% ipython --no-banner

In [1]: import numpy as np

In [2]: import numpy.linalg as la

In [3]: np.set_printoptions(precision=2, suppress=True, linewidth=200, sign=" ")

In [4]: rd = lambda a: np.round(a, 2) + 0

In [5]: rng = np.random.default_rng(31)

In [6]: data = np.triu(rng.random((5, 5)) < 0.5, 1).astype(int)

In [7]: data = data + data.T

In [8]: print(data)
[[ 0  1  0  1  0]
 [ 1  0  1  0  1]
 [ 0  1  0  1  1]
 [ 1  0  1  0  0]
 [ 0  1  1  0  0]]

In [9]: vec = np.array([5, -4, -9, -7, 6])

In [10]: a = np.maximum(data @ vec, 0)

In [11]: print(np.maximum(data @ vec, 0) - np.maximum(-data @ vec, 0))
[-11   2  -5  -4 -13]

In [12]: print(data.T @ a)
[ 2  0  2  0  2]

In [13]: print(data * (a > 1e-9)[:, None])
[[ 0  0  0  0  0]
 [ 1  0  1  0  1]
 [ 0  0  0  0  0]
 [ 0  0  0  0  0]
 [ 0  0  0  0  0]]

In [14]: print(np.flatnonzero(a > 1e-9))
[ 1]

In [15]: print(rd(np.tanh(data @ vec)))
[-1.    0.96 -1.   -1.   -1.  ]

In [16]: print(rd(la.norm(data) ** 2 / la.norm(data, 2) ** 2))
1.95

In [17]: print(rd(la.norm(data, axis=1)))
[ 1.41  1.73  1.73  1.41  1.41]

In [18]: print(rd(la.norm(data, 1)), rd(la.norm(data, np.inf)))
3.0 3.0

In [19]: print(rd(la.norm(data, 2)))
2.48

In [20]: print(np.all(la.eigvalsh(data) > 0))
False

In [21]: print(rd(la.eigvalsh(data).min()))
-2.0

In [22]: print([round(float(la.det(data[:i, :i])), 2) + 0 for i in range(1, 6)])
[0.0, -1.0, 0.0, 0.0, 0.0]

In [23]: J = np.load("block9.npy")

In [24]: print(J)
[[ 0  1  1  1]
 [ 1  0  1  0]
 [ 1  1  0  1]
 [ 1  0  1  0]]

In [25]: print(J @ J)
[[ 3  1  2  1]
 [ 1  2  1  2]
 [ 2  1  3  1]
 [ 1  2  1  2]]

In [26]: print(np.argwhere(np.triu(J)))
[[ 0  1]
 [ 0  2]
 [ 0  3]
 [ 1  2]
 [ 2  3]]

In [27]: print(J.sum(axis=0))
[ 3  2  3  2]

In [28]: print(np.trace(J @ J @ J) // 6)
2

In [29]: L = np.diag(J.sum(axis=1)) - J

In [30]: print(L @ np.ones(4))
[ 0.  0.  0.  0.]

In [31]: print((la.eigvalsh(L) < 1e-8).sum())
1

In [32]: print(round(la.det(L[1:, 1:])))
8

In [33]: print(L)
[[ 3 -1 -1 -1]
 [-1  2 -1  0]
 [-1 -1  3 -1]
 [-1  0 -1  2]]

In [34]: print(rd(la.eigvalsh(L)))
[ 0.  2.  4.  4.]

In [35]: w, vecs = la.eigh(J)

In [36]: print(np.unique(w.round(6) + 0, return_counts=True)[1])
[ 1  1  1  1]

In [37]: print(rd(la.eigvalsh(J @ J)))
[ 0.    1.    2.44  6.56]

In [38]: print(rd(vecs.T @ vecs))
[[ 1.  0.  0.  0.]
 [ 0.  1.  0.  0.]
 [ 0.  0.  1.  0.]
 [ 0.  0.  0.  1.]]

In [39]: print((w > 1e-8).sum(), (w < -1e-8).sum())
1 2

In [40]: A = np.load("dump.npy")

In [41]: print(A)
[[ 0. -9.  1. -5.]
 [ 0.  3.  0.  3.]
 [ 0.  2.  3.  2.]
 [ 0.  2.  1.  3.]]

In [42]: f, g = A[2], A[1]

In [43]: print(f @ g)
12.0

In [44]: print(f @ f)
17.0

In [45]: p = (f @ g) / (f @ f) * f

In [46]: print(rd(la.norm(f + g) ** 2 + la.norm(f - g) ** 2))
70.0

In [47]: print(la.matrix_rank(np.outer(f, g)))
1

In [48]: print(rd(np.trace(la.pinv(A) @ A)))
3.0

In [49]: print(np.abs(np.diag(la.qr(A)[1])) > 1e-9)
[False  True  True  True]

In [50]: print(rd(A @ la.pinv(A) @ A))
[[ 0. -9.  1. -5.]
 [ 0.  3.  0.  3.]
 [ 0.  2.  3.  2.]
 [ 0.  2.  1.  3.]]

In [51]: U, sigma, Vt = la.svd(A)

In [52]: vecs = Vt[:(sigma > 1e-8).sum()]

In [53]: vec = A[1] + 3 * A[2] + rng.integers(2) * np.eye(4)[3]

In [54]: print(vec)
[ 0.  9.  9.  9.]

In [55]: print(rd(la.norm(vec - vecs.T @ vecs @ vec)))
0.0

In [56]: print(rd(vecs.T @ vecs))
[[ 0.  0.  0.  0.]
 [ 0.  1.  0.  0.]
 [ 0.  0.  1.  0.]
 [ 0.  0.  0.  1.]]

In [57]: print(rd(np.diag(vecs.T @ vecs)))
[ 0.  1.  1.  1.]

In [58]: P = np.triu(np.array([[1, 0, -2, 1], [1, 2, -1, -2], [1, -2, 2, -1], [-2, 0, -1, 1]]), 1) + np.eye(4)

In [59]: out = P @ A @ la.inv(P)

In [60]: print(rd(np.poly(out)))
[ 1. -9. 19. -9.  0.]

In [61]: print(P @ A - A @ P)
[[  0.  -2. -14. -18.]
 [  0.  -6.  -2.  -2.]
 [  0.  -2.   1.   4.]
 [  0.   0.   2.   5.]]

In [62]: print(rd(la.det(out)))
0.0

In [63]: print(np.argsort(-la.norm(A, axis=0).round(6), kind="stable")[:3])
[ 1  3  2]

In [64]: print(la.matrix_rank(A, rtol=0.1))
3

In [65]: print(la.cond(A) > 100)
True

In [66]: mat = np.array([[-2.71, 2.0, 6.29, 6.82],
    ...:     [1.02, 0.84, 6.85, 5.9],
    ...:     [-0.59, -5.55, -10.78, -7.56],
    ...:     [1.22, 2.9, 4.6, 4.38],
    ...:     [-0.22, 3.97, -1.48, -0.25],
    ...:     [-0.02, -2.67, -7.65, -7.27],
    ...:     [8.52, -1.04, -1.51, 2.77],
    ...:     [-5.07, -4.19, 1.9, -3.29],
    ...:     [-0.01, 1.51, 0.39, -0.83],
    ...:     [2.33, 3.66, -0.86, 0.27],
    ...:     [-8.3, -2.3, 9.01, 1.57],
    ...:     [5.98, -8.93, -6.65, -7.11]])

In [67]: Z = mat[[11, 0]].astype(float)

In [68]: for _ in range(3):
    ...:     z = la.norm(mat[:, None] - Z, axis=-1).argmin(axis=1)
    ...:     Z = np.array([mat[z == j].mean(axis=0) for j in range(2)])
    ...: 

In [69]: print(z)
[ 1  1  0  1  1  0  0  1  1  1  1  0]

In [70]: print(rd(Z[1] - Z[0]))
[-4.94  5.6   9.99  6.61]

In [71]: print(np.abs(Z[1] - Z[0]).argmax())
2

In [72]: dist = la.norm(mat[:, None] - mat[None], axis=-1)

In [73]: print(dist[5].round(6).argsort(kind="stable")[:4])
[  5   2  11   8]

In [74]: print(rd(la.norm(mat, axis=1)))
[  9.87   9.14  14.3    7.09   4.25  10.89   9.14   7.6    1.77   4.43  12.56  14.5 ]

In [75]: print(rd(la.norm(mat - mat.mean(axis=0), axis=1)))
[ 10.37   9.47  13.82   7.66   5.03  10.47   9.05   7.14   2.41   5.08  12.61  13.75]

In [76]: print((dist + 1e9 * np.eye(12)).round(6).argmin(axis=1))
[ 1  3  5  1  9  2  9  8  4  4  0  2]

In [77]: print(rd(dist[5]))
[ 20.54  19.93   4.3   17.84  11.47   0.    14.63  11.61  11.12  12.19  20.6    8.73]

In [78]: print(dist.shape)
(12, 12)

In [79]: print(np.flatnonzero(dist[5] < dist.mean() / 2))
[ 2  5]

In [80]: print(la.matrix_rank(dist ** 2))
6

In [81]: print(np.unravel_index(dist.round(6).argmax(), dist.shape))
(np.int64(10), np.int64(11))

In [82]: Q, vecs = la.qr(mat[:, :2])[0], la.qr(mat[:, 2:])[0]

In [83]: sigma = la.svd(Q.T @ vecs, compute_uv=False)

In [84]: print(rd(np.degrees(np.arccos(sigma.clip(0, 1)))))
[ 32.91  49.73]

In [85]: print((sigma > 0.9).sum())
0

In [86]: print(rd(la.norm(Q @ Q.T - vecs @ vecs.T, 2)))
0.76

In [87]: print(rd(sigma))
[ 0.84  0.65]

In [88]: P = mat @ la.solve(mat.T @ mat, mat.T)

In [89]: print(rd(np.diag(P)))
[ 0.41  0.21  0.62  0.11  0.18  0.21  0.45  0.29  0.14  0.21  0.51  0.67]

In [90]: print(la.matrix_rank(np.eye(12) - P))
8

In [91]: t = np.radians(180)

In [92]: r_ = np.eye(4)

In [93]: r_[1, 1] = r_[2, 2] = np.cos(t)

In [94]: r_[1, 2], r_[2, 1] = -np.sin(t), np.sin(t)

In [95]: print(rd(r_))
[[ 1.  0.  0.  0.]
 [ 0. -1.  0.  0.]
 [ 0.  0. -1.  0.]
 [ 0.  0.  0.  1.]]

In [96]: out = J @ r_.T

In [97]: print(rd(la.svd(J, compute_uv=False)), rd(la.svd(out, compute_uv=False)))
[ 2.56  1.56  1.    0.  ] [ 2.56  1.56  1.    0.  ]

In [98]: print(rd(out))
[[ 0. -1. -1.  1.]
 [ 1.  0. -1.  0.]
 [ 1. -1.  0.  1.]
 [ 1.  0. -1.  0.]]

In [99]: print(np.allclose(la.norm(J, axis=1), la.norm(out, axis=1)))
True

In [100]: print(rd(la.det(r_)), np.trace(r_))
1.0 0.0

In [101]: print(np.abs(out - J).max(axis=0))
[ 0.  2.  2.  0.]

In [102]: feats = np.load("case13.npy")

In [103]: print(feats)
[[-2.  1.]
 [ 1. -2.]]

In [104]: z = rng.permutation(2)

In [105]: out = feats[:, z] * rng.choice([-1, 1], 2)

In [106]: print(out)
[[-2.  1.]
 [ 1. -2.]]

In [107]: U, _, Vt = la.svd(feats.T @ out)

In [108]: print(rd(la.lstsq(feats, out)[0]))
[[ 1.  0.]
 [ 0.  1.]]

In [109]: print(rd(U @ Vt))
[[ 1.  0.]
 [ 0.  1.]]

In [110]: print(z)
[ 0  1]

In [111]: z = rng.permutation(2)

In [112]: print(z)
[ 1  0]

In [113]: out = feats[z][:, z]

In [114]: print(np.trace(out))
-4.0
